% ipython --no-banner

In [1]: import numpy as np

In [2]: import numpy.linalg as la

In [3]: np.set_printoptions(precision=2, suppress=True, linewidth=120, sign=" ")

In [4]: F = np.load("case9.npy")

In [5]: F
Out[5]: 
array([[-6,  0,  0,  0,  0,  0,  0,  0,  0],
       [ 0,  4,  0,  0,  0,  0,  0,  0,  0],
       [ 0,  0, -2,  0,  0,  0,  0,  0,  0],
       [ 0,  0,  0,  1,  0,  0,  0,  0,  0],
       [ 0,  0,  0,  0,  3,  0,  0,  0,  0],
       [ 0,  0,  0,  0,  0, -2,  0,  0,  0],
       [ 0,  0,  0,  0,  0,  0,  2,  0,  0],
       [ 0,  0,  0,  0,  0,  0,  0,  9,  0],
       [ 0,  0,  0,  0,  0,  0,  0,  0,  1]])

In [6]: (F != 0).astype(int)
Out[6]: 
array([[ 1,  0,  0,  0,  0,  0,  0,  0,  0],
       [ 0,  1,  0,  0,  0,  0,  0,  0,  0],
       [ 0,  0,  1,  0,  0,  0,  0,  0,  0],
       [ 0,  0,  0,  1,  0,  0,  0,  0,  0],
       [ 0,  0,  0,  0,  1,  0,  0,  0,  0],
       [ 0,  0,  0,  0,  0,  1,  0,  0,  0],
       [ 0,  0,  0,  0,  0,  0,  1,  0,  0],
       [ 0,  0,  0,  0,  0,  0,  0,  1,  0],
       [ 0,  0,  0,  0,  0,  0,  0,  0,  1]])

In [7]: np.sort(la.eigvals(F).real)
Out[7]: array([-6., -2., -2.,  1.,  1.,  2.,  3.,  4.,  9.])

In [8]: round(float(la.det(F)), 2)
Out[8]: -5184.0

In [9]: (la.matrix_power((F != 0) + (F.T != 0) + np.eye(9), 9) > 0).astype(int)
Out[9]: 
array([[ 1,  0,  0,  0,  0,  0,  0,  0,  0],
       [ 0,  1,  0,  0,  0,  0,  0,  0,  0],
       [ 0,  0,  1,  0,  0,  0,  0,  0,  0],
       [ 0,  0,  0,  1,  0,  0,  0,  0,  0],
       [ 0,  0,  0,  0,  1,  0,  0,  0,  0],
       [ 0,  0,  0,  0,  0,  1,  0,  0,  0],
       [ 0,  0,  0,  0,  0,  0,  1,  0,  0],
       [ 0,  0,  0,  0,  0,  0,  0,  1,  0],
       [ 0,  0,  0,  0,  0,  0,  0,  0,  1]])

In [10]: F @ F
Out[10]: 
array([[ 36,   0,   0,   0,   0,   0,   0,   0,   0],
       [  0,  16,   0,   0,   0,   0,   0,   0,   0],
       [  0,   0,   4,   0,   0,   0,   0,   0,   0],
       [  0,   0,   0,   1,   0,   0,   0,   0,   0],
       [  0,   0,   0,   0,   9,   0,   0,   0,   0],
       [  0,   0,   0,   0,   0,   4,   0,   0,   0],
       [  0,   0,   0,   0,   0,   0,   4,   0,   0],
       [  0,   0,   0,   0,   0,   0,   0,  81,   0],
       [  0,   0,   0,   0,   0,   0,   0,   0,   1]])
